In [1]: import numpy as np

In [2]: np.set_printoptions(precision=2, suppress=True, linewidth=160, legacy="1.25")

In [3]: def tidy(a):
   ...:     return np.round(a, 2) + 0
   ...: 

In [4]: other = np.array([[-2, 0, -2, 1],
   ...:     [1, 2, 1, 1],
   ...:     [0, -2, -1, 2],
   ...:     [-1, 0, 1, -1],
   ...:     [-2, 2, 0, -1],
   ...:     [1, 1, -2, 0],
   ...:     [2, 2, 1, -1]])

In [5]: E = other.T @ other

In [6]: print(E)
[[15  3  4  0]
 [ 3 17  4 -6]
 [ 4  4 12 -5]
 [ 0 -6 -5  9]]

In [7]: # equal to its transpose

In [8]: other = E[0, 0] * E[1:] - np.outer(E[1:, 0], E[0])

In [9]: print(other)
[[  0 246  48 -90]
 [  0  48 164 -75]
 [  0 -90 -75 135]]

In [10]: print(np.flatnonzero(~other.round(6).any(axis=1)))
[]

In [11]: print(np.linalg.matrix_rank(other), np.linalg.matrix_rank(E))
3 4

In [12]: def softmax(z):
    ...:     e = np.exp(z - z.max(axis=-1, keepdims=True))
    ...:     return e / e.sum(axis=-1, keepdims=True)
    ...: 

In [13]: print(tidy(softmax(other[0] + -2)))
[0. 1. 0. 0.]

In [14]: print(tidy(softmax(other[0])))
[0. 1. 0. 0.]

In [15]: print(softmax(other).sum(axis=1))
[1. 1. 1.]

In [16]: att = other @ other.T / np.sqrt(4)

In [17]: print(softmax(att))
[[1. 0. 0.]
 [0. 1. 0.]
 [0. 0. 1.]]

In [18]: print(softmax(att).round(6).argmax(axis=1))
[0 1 2]

In [19]: print(softmax(att + np.triu(np.full(att.shape, -np.inf), 1)))
[[1. 0. 0.]
 [0. 1. 0.]
 [0. 0. 1.]]

In [20]: vals, evecs = np.linalg.eig(E)

In [21]: print(tidy(np.sort(np.linalg.eigvals(E @ E))))
[ 15.35  95.4  201.83 630.42]

In [22]: print(tidy(np.sort(np.linalg.eigvals(E.T))))
[ 3.92  9.77 14.21 25.11]

In [23]: print(tidy(vals))
[25.11 14.21  3.92  9.77]

In [24]: f = np.array([0, -3, 0])

In [25]: print(np.cross(E[2, :3], E[1, :3]))
[-188   20   56]

In [26]: print(np.array([np.convolve(row, f, "same") for row in E]))
[[-45  -9 -12   0]
 [ -9 -51 -12  18]
 [-12 -12 -36  15]
 [  0  18  15 -27]]

In [27]: print(np.polyval(f, E[2]))
[-12 -12 -36  15]

In [28]: data = np.vander(np.arange(7) - 4, 4, increasing=True)

In [29]: print(data)
[[  1  -4  16 -64]
 [  1  -3   9 -27]
 [  1  -2   4  -8]
 [  1  -1   1  -1]
 [  1   0   0   0]
 [  1   1   1   1]
 [  1   2   4   8]]

In [30]: T = np.stack([data, -3 * data, data[::-1]])

In [31]: print(np.linalg.matrix_rank(T.reshape(3, -1)))
2

In [32]: q, evecs = np.linalg.qr(data[:, :3])[0], np.linalg.qr(data[:, 3:])[0]

In [33]: s = np.linalg.svd(q.T @ evecs, compute_uv=False)

In [34]: print((s > 0.9).sum())
1

In [35]: x = np.array([3, 1, 1, 2])

In [36]: print(np.linalg.norm(data @ x) <= np.linalg.norm(data, 2) * np.linalg.norm(x) + 1e-9)
True

In [37]: print(data @ x)
[-113  -45  -11    1    3    7   25]

In [38]: print(np.sign((data @ x).round(6)))
[-1 -1 -1  1  1  1  1]

In [39]: print(data * x)
[[   3   -4   16 -128]
 [   3   -3    9  -54]
 [   3   -2    4  -16]
 [   3   -1    1   -2]
 [   3    0    0    0]
 [   3    1    1    2]
 [   3    2    4   16]]

In [40]: rng = np.random.default_rng(609)

In [41]: z = rng.permutation(4)

In [42]: other = data[:, z] * rng.choice([-1, 1], 4)

In [43]: print(other)
[[ -1  -4 -64 -16]
 [ -1  -3 -27  -9]
 [ -1  -2  -8  -4]
 [ -1  -1  -1  -1]
 [ -1   0   0   0]
 [ -1   1   1  -1]
 [ -1   2   8  -4]]

In [44]: Uu, _, Vt = np.linalg.svd(data.T @ other)

In [45]: print(tidy(Uu @ Vt))
[[-1.  0.  0.  0.]
 [ 0.  1.  0.  0.]
 [ 0.  0.  0. -1.]
 [ 0.  0.  1.  0.]]

In [46]: arr = np.array([[0, 0, 0, 1], [0, 0, 1, 0], [0, 1, 0, 0], [1, 0, 0, 0]])

In [47]: # equal to its transpose

In [48]: print([round(float(np.linalg.det(arr[:i, :i])), 2) + 0 for i in range(1, 5)])
[0.0, 0.0, 0.0, 1.0]

In [49]: print(arr @ np.ones(4))
[1. 1. 1. 1.]

In [50]: print(tidy(np.sort(np.abs(np.linalg.eigvals(arr)))[::-1]))
[1. 1. 1. 1.]

In [51]: p = np.eye(4)[1]

In [52]: for _ in range(4):
    ...:     p = p @ arr
    ...:     print(p.round(2))
    ...: 
[0. 0. 1. 0.]
[0. 1. 0. 0.]
[0. 0. 1. 0.]
[0. 1. 0. 0.]

In [53]: vals, evecs = np.linalg.eigh(arr)

In [54]: print(tidy(evecs.T @ arr @ evecs))
[[-1.  0.  0.  0.]
 [ 0. -1.  0.  0.]
 [ 0.  0.  1.  0.]
 [ 0.  0.  0.  1.]]

In [55]: print(tidy(evecs @ np.diag(vals) @ evecs.T))
[[0. 0. 0. 1.]
 [0. 0. 1. 0.]
 [0. 1. 0. 0.]
 [1. 0. 0. 0.]]

In [56]: W0 = np.load("test14.npy")

In [57]: print(tidy(W0))
[[-0.62 -0.01 -0.25]
 [-0.22 -0.26  0.32]
 [ 0.41 -0.1  -0.7 ]
 [-0.25 -0.48  0.25]
 [-0.34 -0.45 -0.48]
 [-0.03  0.35  0.1 ]
 [ 0.47 -0.6   0.21]]

In [58]: x = np.array([-2, 1, 1, 1])

In [59]: target = data @ x

In [60]: print(tidy(np.linalg.lstsq(data, target)[0]))
[-2.  1.  1.  1.]

In [61]: print(tidy(np.linalg.pinv(data) @ data))
[[1. 0. 0. 0.]
 [0. 1. 0. 0.]
 [0. 0. 1. 0.]
 [0. 0. 0. 1.]]

In [62]: target = target + 0.1 * rng.normal(size=7)

In [63]: print(tidy(target))
[-53.9  -23.    -7.98  -3.05  -2.16   0.97  11.84]

In [64]: beta, *_ = np.linalg.lstsq(data, target)

In [65]: print(tidy(beta))
[-2.08  0.98  1.    1.  ]

In [66]: q, r_ = np.linalg.qr(W0)

In [67]: print(tidy(q.T @ q))
[[1. 0. 0.]
 [0. 1. 0.]
 [0. 0. 1.]]

In [68]: print(np.trace(q @ q.T))
3.0

In [69]: print(tidy(r_))
[[1. 0. 0.]
 [0. 1. 0.]
 [0. 0. 1.]]

In [70]: A = np.loadtxt("data.csv", delimiter=",")

In [71]: print(A)
[[  4.   5.   3.]
 [  0.   0.   0.]
 [ -8. -10.  -6.]
 [  0.   0.   0.]]

In [72]: Uu, s, Vt = np.linalg.svd(A)

In [73]: evecs = Vt[:(s > 1e-8).sum()]

In [74]: x = A[0] + -1 * A[1] + rng.integers(2) * np.eye(3)[0]

In [75]: print(x)
[4. 5. 3.]

In [76]: print(tidy(evecs.T @ evecs))
[[0.32 0.4  0.24]
 [0.4  0.5  0.3 ]
 [0.24 0.3  0.18]]

In [77]: print(tidy(np.linalg.norm(x - evecs.T @ evecs @ x)))
0.0

In [78]: T = np.stack([A, -3 * A, A[::-1]])

In [79]: print((T @ A.T).shape)
(3, 4, 4)

In [80]: print(np.einsum("bij,cij->bc", T, T))
[[ 250. -750.    0.]
 [-750. 2250.    0.]
 [   0.    0.  250.]]

In [81]: print(np.linalg.matrix_rank(T.reshape(3, -1)))
2

In [82]: K = np.tanh(np.array([[0.0, 0.2],
    ...:     [0.4, 2.4],
    ...:     [1.4, 0.2],
    ...:     [-0.2, -0.5],
    ...:     [0.8, 0.1],
    ...:     [0.7, -0.6],
    ...:     [-0.4, 3.3],
    ...:     [0.2, 0.2],
    ...:     [-0.2, -0.8],
    ...:     [0.2, -0.8],
    ...:     [0.2, -0.8],
    ...:     [-1.5, 1.1],
    ...:     [-0.9, 1.1],
    ...:     [-1.4, 0.1],
    ...:     [0.4, 0.4],
    ...:     [1.1, 1.0],
    ...:     [-0.4, -2.5],
    ...:     [0.2, -1.1],
    ...:     [0.0, -2.3],
    ...:     [-0.3, 0.3]]) @ np.array([[1.1, 1.9, -0.6, -0.8], [1.5, -1.0, 1.5, -0.2]]))

In [83]: print(tidy(K))
[[ 0.29 -0.2   0.29 -0.04]
 [ 1.   -0.93  1.   -0.66]
 [ 0.95  0.99 -0.49 -0.82]
 [-0.75  0.12 -0.56  0.25]
 [ 0.77  0.89 -0.32 -0.58]
 [-0.13  0.96 -0.87 -0.41]
 [ 1.   -1.    1.   -0.33]
 [ 0.48  0.18  0.18 -0.2 ]
 [-0.89  0.4  -0.79  0.31]
 [-0.75  0.83 -0.87  0.  ]
 [-0.75  0.83 -0.87  0.  ]
 [ 0.   -1.    0.99  0.75]
 [ 0.58 -0.99  0.98  0.46]
 [-0.88 -0.99  0.76  0.8 ]
 [ 0.78  0.35  0.35 -0.38]
 [ 0.99  0.8   0.69 -0.79]
 [-1.    0.94 -1.    0.68]
 [-0.89  0.9  -0.94  0.06]
 [-1.    0.98 -1.    0.43]
 [ 0.12 -0.7   0.56  0.18]]

In [84]: print(np.unique(A.round(6), axis=0).shape)
(3, 3)

In [85]: print(np.allclose(A[:-1].T @ np.linalg.lstsq(A[:-1].T, A[-1])[0], A[-1]))
True

In [86]: print(np.linalg.lstsq(A[:-1].T, A[-1])[2])
1

In [87]: th = np.radians(60)

In [88]: r_ = np.eye(3)

In [89]: r_[0, 0] = r_[1, 1] = np.cos(th)

In [90]: r_[0, 1], r_[1, 0] = -np.sin(th), np.sin(th)

In [91]: print(tidy(r_))
[[ 0.5  -0.87  0.  ]
 [ 0.87  0.5   0.  ]
 [ 0.    0.    1.  ]]

In [92]: other = A @ r_.T

In [93]: print(tidy(other))
[[ -2.33   5.96   3.  ]
 [  0.     0.     0.  ]
 [  4.66 -11.93  -6.  ]
 [  0.     0.     0.  ]]

In [94]: print(np.allclose(np.linalg.norm(A, axis=1), np.linalg.norm(other, axis=1)))
True

In [95]: print(tidy(np.linalg.det(r_)), np.trace(r_))
1.0 2.0

In [96]: Uu, s, Vt = np.linalg.svd(A, full_matrices=False)

In [97]: print(np.abs(Uu[:, 0]).round(6).argmax())
2

In [98]: print(np.allclose(Uu * s @ Vt, A))
True

In [99]: print(tidy(np.sqrt((s ** 2).sum())), tidy(np.linalg.norm(A)))
15.81 15.81

In [100]: print(np.cumsum(s ** 2) / np.sum(s ** 2))
[1. 1. 1.]
